In [1]: import numpy as np

In [2]: from numpy import linalg as LA

In [3]: np.set_printoptions(precision=2, suppress=True, linewidth=100)

In [4]: rnd = lambda a: np.round(a, 2) + 0

In [5]: data = np.load("out7.npy")

In [6]: print(data)
[[19  7 11 16]
 [ 7  6  5  7]
 [11  5 10 12]
 [16  7 12 18]]

In [7]: hat = np.triu(np.array([[-4, 9, -7, -9], [5, -9, -5, -5], [-7, 2, -5, 9], [-9, 6, 7, -1]]), 1) + np.eye(4)

In [8]: Y = hat @ data @ LA.inv(hat)

In [9]: print(LA.matrix_rank(Y))
4

In [10]: print(hat @ data - data @ hat)
[[-158. -215.   35.  -76.]
 [-135. -123.  -31. -102.]
 [ 144.  -36.  210.  196.]
 [   0. -144.  147.   71.]]

In [11]: w, V = LA.eig(data)

In [12]: print(rnd(np.sort(LA.eigvals(LA.inv(data)))))
[0.02 0.32 0.35 0.78]

In [13]: print(rnd(np.sort(LA.eigvals(data.T))))
[ 1.29  2.89  3.12 45.71]

In [14]: print(rnd(data @ V[:, 0] - w[0] * V[:, 0]))
[0. 0. 0. 0.]

In [15]: m1 = np.load("dump.npy")

In [16]: print(m1)
[[ 1  0  0  0  0  0  0]
 [-2  1  0  0  0  0  0]
 [-2  1  1  0  0  0  0]
 [ 0 -2  2  1  0  0  0]
 [-2  0  2 -1  1  0  0]
 [ 0  0 -1  0  0  1  0]
 [ 2 -1  1  2  2 -1  1]]

In [17]: # triangular: eigenvalues sit on the diagonal

In [18]: th = np.radians(135)

In [19]: R = np.eye(7)

In [20]: R[2, 2] = R[1, 1] = np.cos(th)

In [21]: R[2, 1], R[1, 2] = -np.sin(th), np.sin(th)

In [22]: print(rnd(R))
[[ 1.    0.    0.    0.    0.    0.    0.  ]
 [ 0.   -0.71  0.71  0.    0.    0.    0.  ]
 [ 0.   -0.71 -0.71  0.    0.    0.    0.  ]
 [ 0.    0.    0.    1.    0.    0.    0.  ]
 [ 0.    0.    0.    0.    1.    0.    0.  ]
 [ 0.    0.    0.    0.    0.    1.    0.  ]
 [ 0.    0.    0.    0.    0.    0.    1.  ]]

In [23]: Y = m1 @ R.T

In [24]: print(rnd(Y))
[[ 1.    0.    0.    0.    0.    0.    0.  ]
 [-2.   -0.71 -0.71  0.    0.    0.    0.  ]
 [-2.    0.   -1.41  0.    0.    0.    0.  ]
 [ 0.    2.83  0.    1.    0.    0.    0.  ]
 [-2.    1.41 -1.41 -1.    1.    0.    0.  ]
 [ 0.   -0.71  0.71  0.    0.    1.    0.  ]
 [ 2.    1.41  0.    2.    2.   -1.    1.  ]]

In [25]: print(rnd(np.abs(Y - m1).max(axis=0)))
[0.   4.83 3.41 0.   0.   0.   0.  ]

In [26]: print(rnd(LA.det(R)), rnd(np.trace(R)))
1.0 3.59

In [27]: print(np.allclose(LA.norm(m1, axis=1), LA.norm(Y, axis=1)))
True

In [28]: print(np.argsort(-LA.norm(m1, axis=0).round(6), kind="stable")[:3])
[0 2 1]

In [29]: print(rnd(LA.norm(m1, 2) / LA.norm(m1)))
0.71

In [30]: print(rnd(np.abs(LA.svd(m1)[2][-1])))
[0.02 0.06 0.03 0.19 0.29 0.03 0.94]

In [31]: print(round(np.log10(LA.cond(m1))))
2

In [32]: print([round(float(x), 2) for x in LA.svd(data, compute_uv=False)[:3]])
[45.71, 3.12, 2.89]

In [33]: print(rnd(np.abs(LA.svd(data)[2][-1])))
[0.15 0.01 0.73 0.66]

In [34]: sv = 5 * 0.5 ** np.arange(10)

In [35]: Q, _ = LA.qr(np.array([[-0.5, -0.3, 0.4, 0.6, 0.6, -1.8, -0.4, 0.2, 0.1, 0.7],
    ...:     [-1.9, -0.1, -2.1, -0.2, 0.1, 0.9, 0.6, -0.3, -0.7, 2.2],
    ...:     [-1.0, -0.8, 0.4, -0.3, -1.6, -2.1, -0.2, 0.5, 0.0, 0.1],
    ...:     [1.2, -1.5, 0.0, -0.3, -1.0, -1.3, 0.5, 0.8, -0.1, -1.1],
    ...:     [0.4, 1.4, -0.5, -0.1, 1.2, -0.3, 0.7, 0.0, -0.2, 0.6],
    ...:     [0.2, 1.3, -0.4, -0.7, 0.6, 0.9, 0.6, 2.9, -0.2, 0.7],
    ...:     [0.8, 1.0, -0.8, 1.5, -0.5, 0.7, 0.4, 0.1, 0.5, 0.6],
    ...:     [1.7, 2.1, -0.2, -1.3, -0.7, 0.3, 0.1, 0.5, 2.8, 0.1],
    ...:     [1.5, -0.9, -1.7, -1.6, 1.5, -1.2, 0.0, -1.3, 0.4, -0.7],
    ...:     [-0.6, -2.0, -0.2, 0.5, 0.2, 0.0, 0.6, 0.7, 1.4, 0.2]]))

In [36]: rng = np.random.default_rng(891)

In [37]: A = rng.normal(size=(39, 10)) * sv @ Q

In [38]: print(rnd(A))
[[ 0.85  0.78 -2.11  1.18 -2.15  3.47  0.2  -2.52  1.15 -2.75]
 [-1.17 -0.73  3.29  0.35 -0.24 -2.4   0.23  0.49 -0.4  -2.57]
 [-2.03 -0.17  0.44  1.   -1.77  4.32  0.87 -2.44  1.83 -3.92]
 [ 0.83 -0.51  2.86 -1.85  4.33 -7.72 -1.49  4.63 -3.27  5.18]
 [-0.95  0.03  1.15  0.15  0.13  0.44  0.11 -0.3   0.11 -1.43]
 [-1.33 -0.02 -1.23  0.5  -1.81  4.33  1.08 -2.23  1.99 -1.91]
 [ 1.09  0.29 -1.52 -0.31  0.25 -0.65  0.01  0.05 -0.26  1.87]
 [ 1.37  0.34 -0.84 -0.1   0.3  -1.42 -0.48  0.62 -0.75  1.17]
 [-1.16  0.26 -0.26  0.14  0.06  3.07  0.26 -1.2   0.91 -0.94]
 [ 1.42  0.73 -1.77 -0.26  0.72 -0.42 -0.18  0.25 -0.41  1.91]
 [-1.23 -0.7   2.61  0.02  0.06 -1.23 -0.14  0.33 -0.28 -1.64]
 [-0.98 -0.5   0.49 -0.49  0.36  0.51  0.05  0.27  0.24  0.69]
 [ 0.62 -0.18  2.58 -1.67  3.9  -6.46 -1.45  3.86 -2.97  4.08]
 [-0.14  0.06 -0.58 -0.6   1.08  0.34 -0.13  0.53 -0.12  2.08]
 [ 0.47 -0.77  2.6  -1.5   3.37 -6.87 -0.9   4.16 -2.55  4.52]
 [ 2.19  0.07 -1.91  0.2  -0.8  -1.57 -0.1   0.6  -0.36  1.67]
 [ 2.35 -0.46 -1.62 -0.09 -0.57 -3.46  0.07  1.69 -0.66  3.14]
 [ 1.97  0.34 -1.03 -0.28  0.47 -2.17 -0.78  0.97 -1.12  1.94]
 [ 1.99  0.76 -5.49  0.62 -2.84  3.91  0.9  -2.52  1.74  0.74]
 [-0.28  0.37 -2.42  1.16 -3.03  5.64  0.54 -2.94  2.08 -3.05]
 [-0.63 -0.1  -0.21  0.43 -1.03  1.99  0.42 -1.1   0.9  -1.4 ]
 [-0.61  0.09  0.1   1.25 -2.25  2.93  0.41 -1.77  1.26 -4.1 ]
 [ 1.41 -0.46 -0.87 -0.68  0.6  -3.33 -0.01  1.49 -0.83  3.56]
 [ 0.01  0.31 -0.5  -0.43  0.9   0.68 -0.35 -0.32 -0.18  0.99]
 [ 1.15 -0.03 -2.07 -0.15 -0.27  0.54 -0.11  0.2   0.16  2.32]
 [ 0.59  0.78 -3.2   0.78 -1.67  4.53  0.5  -2.14  1.52 -0.84]
 [ 0.35 -0.05 -0.47 -0.47  0.79 -0.74 -0.18  0.78 -0.43  2.08]
 [-2.35 -0.05  1.55 -0.56  1.45  2.19  0.01 -0.66  0.4  -0.54]
 [ 2.39  0.27 -3.36  0.92 -2.74  1.14  0.13 -1.13  0.7  -0.13]
 [ 0.95  0.82  0.13 -0.54  1.73 -1.58 -0.97  1.08 -1.29  1.06]
 [ 0.94 -0.6   0.38  0.15 -0.32 -2.75 -0.11  0.89 -0.62  0.86]
 [ 0.03  0.14 -0.82  0.61 -1.56  1.69  0.54 -1.5   0.91 -1.95]
 [-0.68  0.11 -0.6  -0.86  1.18  1.13 -0.02 -0.1   0.12  1.81]
 [ 0.72  0.49 -0.53 -0.35  0.97 -0.67 -0.39  0.42 -0.63  1.22]
 [-0.1   0.   -0.62  0.99 -2.17  2.32  0.41 -1.43  1.09 -2.58]
 [-1.35 -0.92  4.92 -0.85  2.77 -5.4  -0.71  3.03 -2.04  0.66]
 [-0.12 -0.24  1.76 -0.52  1.49 -2.37 -0.7   1.62 -1.14  0.82]
 [ 0.85  0.1  -1.15  0.34 -1.01 -0.14  0.43 -0.29  0.31 -0.04]
 [ 0.98  0.49 -3.04  0.27 -1.22  2.46  0.48 -1.17  0.97  0.69]]

In [39]: Xc = A - A.mean(axis=0)

In [40]: V = LA.svd(Xc)[2][:7]

In [41]: Y = Xc - Xc @ V.T @ V

In [42]: print(LA.norm(Y, axis=1).round(6).argmax())
26

In [43]: print(rnd(Y.std(axis=0)))
[0.02 0.01 0.01 0.01 0.01 0.   0.01 0.   0.02 0.01]

In [44]: print(rnd(np.cov(Xc @ V.T, rowvar=False)))
[[23.48  0.    0.    0.    0.    0.    0.  ]
 [ 0.    5.36  0.    0.    0.    0.    0.  ]
 [ 0.    0.    1.46  0.    0.    0.    0.  ]
 [ 0.    0.    0.    0.32  0.    0.    0.  ]
 [ 0.    0.    0.    0.    0.04  0.    0.  ]
 [ 0.    0.    0.    0.    0.    0.02  0.  ]
 [ 0.    0.    0.    0.    0.    0.    0.01]]

In [45]: print(rnd((Xc @ V.T).std(axis=0)))
[4.78 2.29 1.19 0.56 0.21 0.13 0.08]
